$ python -q
>>> import numpy as np
>>> np.set_printoptions(suppress=True, linewidth=140)
>>> def rd(a):
...     return np.round(a, 3) + 0
... 
>>> m1 = np.maximum(np.array([[2, 4, 3],
...     [5, 3, 1],
...     [3, 1, 1],
...     [0, 2, 5],
...     [2, 1, 3],
...     [1, 2, 3],
...     [4, 0, 2],
...     [5, 1, 3],
...     [1, 0, 1],
...     [2, 1, 5],
...     [1, 2, 3],
...     [1, 5, 2],
...     [3, 1, 0],
...     [5, 4, 4],
...     [3, 5, 0],
...     [5, 5, 3],
...     [1, 4, 3],
...     [0, 0, 2],
...     [0, 5, 5],
...     [5, 1, 4],
...     [2, 1, 0]]) @ np.array([[-2, -3, -1, 0, -9, -2],
...     [4, -6, -5, -7, 9, -1],
...     [0, 6, -7, 9, -6, 5]]) + np.array([-1, 6, 7, -9, -4, -9]), 0)
>>> print(m1)
[[11  0  0  0  0  0]
 [ 1  0  0  0  0  0]
 [ 0  0  0  0  0  0]
 [ 7 24  0 22  0 14]
 [ 0 12  0 11  0  1]
 [ 5  9  0  4  0  2]
 [ 0  6  0  9  0  0]
 [ 0  3  0 11  0  0]
 [ 0  9  0  0  0  0]
 [ 0 24  0 29  0 11]
 [ 5  9  0  4  0  2]
 [17  0  0  0 20  0]
 [ 0  0  0  0  0  0]
 [ 5  0  0  0  0  0]
 [13  0  0  0 14  0]
 [ 9  0  0  0  0  0]
 [13  0  0  0  5  0]
 [ 0 18  0  9  0  1]
 [19  6  0  1 11 11]
 [ 0  9  0 20  0  0]
 [ 0  0  0  0  0  0]]
>>> left, s, VT = np.linalg.svd(m1)
>>> vecs = VT[:(s > 1e-8).sum()]
>>> rng = np.random.default_rng(433)
>>> vec = m1[7] + 4 * m1[10] + rng.integers(2) * np.eye(6)[4]
>>> print(vec)
[20. 39.  0. 27.  0.  8.]
>>> print(rd(np.linalg.norm(vec - vecs.T @ vecs @ vec)))
0.0
>>> print(rd(np.diag(vecs.T @ vecs)))
[1. 1. 0. 1. 1. 1.]
>>> print(np.linalg.matrix_rank(np.vstack([m1, vec])))
5
>>> print(rd(vecs.T @ vecs))
[[1. 0. 0. 0. 0. 0.]
 [0. 1. 0. 0. 0. 0.]
 [0. 0. 0. 0. 0. 0.]
 [0. 0. 0. 1. 0. 0.]
 [0. 0. 0. 0. 1. 0.]
 [0. 0. 0. 0. 0. 1.]]
>>> rank = np.linalg.matrix_rank(m1)
>>> print(rank)
5
>>> N = np.linalg.svd(m1)[2][rank:].T
>>> print(rd(m1 @ N))
[[0.]
 [0.]
 [0.]
 [0.]
 [0.]
 [0.]
 [0.]
 [0.]
 [0.]
 [0.]
 [0.]
 [0.]
 [0.]
 [0.]
 [0.]
 [0.]
 [0.]
 [0.]
 [0.]
 [0.]
 [0.]]
>>> print(N.shape)
(6, 1)
>>> print([int(np.linalg.matrix_rank(m1[:, :j + 1])) for j in range(6)])
[1, 2, 2, 3, 4, 5]
>>> gram = m1.T @ m1
>>> print(gram)
[[1315  372    0  213  796  327]
 [ 372 2025    0 1863   66  732]
 [   0    0    0    0    0    0]
 [ 213 1863    0 2162   11  674]
 [ 796   66    0   11  742  121]
 [ 327  732    0  674  121  448]]
>>> print(rd(np.linalg.svd(m1, compute_uv=False) ** 2))
[4310.736 1836.026  266.284  157.886  121.068    0.   ]
>>> M = np.load("a.npy")
>>> print(rd(M))
[[  1.78    3.472 -10.202 -14.85  -17.625   0.696  11.289]
 [  1.401   0.509  -5.273 -10.089  -9.422   1.176   7.288]
 [  1.357   0.271  -4.829  -9.6    -8.687   1.184   6.885]
 [  0.995  -1.009  -1.973  -5.959  -3.955   0.995   3.968]
 [  0.908  -1.151  -1.489  -5.196  -3.145   0.9     3.38 ]
 [  0.859  -1.205  -1.251  -4.791  -2.744   0.842   3.073]
 [  0.832  -1.228  -1.127  -4.57   -2.534   0.808   2.907]
 [  0.807  -1.244  -1.021  -4.376  -2.354   0.777   2.761]
 [  0.715  -1.268  -0.673  -3.678  -1.753   0.657   2.249]
 [  0.65   -1.253  -0.471  -3.22   -1.396   0.571   1.919]
 [  0.536  -1.167  -0.193  -2.471  -0.883   0.421   1.399]
 [  0.405  -0.984   0.011  -1.705  -0.46    0.261   0.896]
 [  0.342  -0.868   0.068  -1.375  -0.313   0.194   0.692]
 [  0.059  -0.174   0.052  -0.188  -0.007   0.007   0.07 ]
 [ -0.101   0.311  -0.12    0.272  -0.018   0.021  -0.07 ]
 [ -0.412   1.336  -0.682   0.727  -0.2     0.41    0.098]
 [ -0.446   1.448  -0.755   0.741  -0.22    0.487   0.151]
 [ -0.511   1.661  -0.9     0.75   -0.255   0.656   0.273]
 [ -0.587   1.905  -1.075   0.727  -0.285   0.893   0.448]
 [ -0.664   2.139  -1.252   0.67   -0.296   1.173   0.657]
 [ -0.733   2.342  -1.413   0.587  -0.287   1.467   0.878]
 [ -0.839   2.631  -1.656   0.405  -0.227   1.999   1.273]
 [ -0.847   2.652  -1.675   0.388  -0.219   2.045   1.307]
 [ -0.925   2.84   -1.845   0.207  -0.128   2.504   1.643]
 [ -1.048   3.091  -2.093  -0.15    0.105   3.346   2.246]
 [ -1.141   3.24   -2.26   -0.484   0.368   4.092   2.767]
 [ -1.227   3.339  -2.39   -0.834   0.682   4.855   3.287]
 [ -1.23    3.342  -2.395  -0.85    0.697   4.889   3.31 ]
 [ -1.495   3.379  -2.624  -2.218   2.209   7.806   5.207]
 [ -1.502   3.374  -2.625  -2.262   2.265   7.9     5.265]
 [ -1.759   2.929  -2.505  -4.004   4.695  11.628   7.522]
 [ -1.902   2.444  -2.257  -5.145   6.523  14.112   8.948]]
>>> f = np.array([-4, -3])
>>> print(rd(np.convolve(M[14], f)))
[ 0.403 -0.943 -0.454 -0.727 -0.742 -0.031  0.217  0.211]
>>> print(rd(np.cross(M[14, :3], M[19, :3])))
[-0.133 -0.046 -0.009]
>>> print(rd(np.polyval(f, M[14])))
[-2.597 -4.246 -2.52  -4.087 -2.927 -3.085 -2.719]
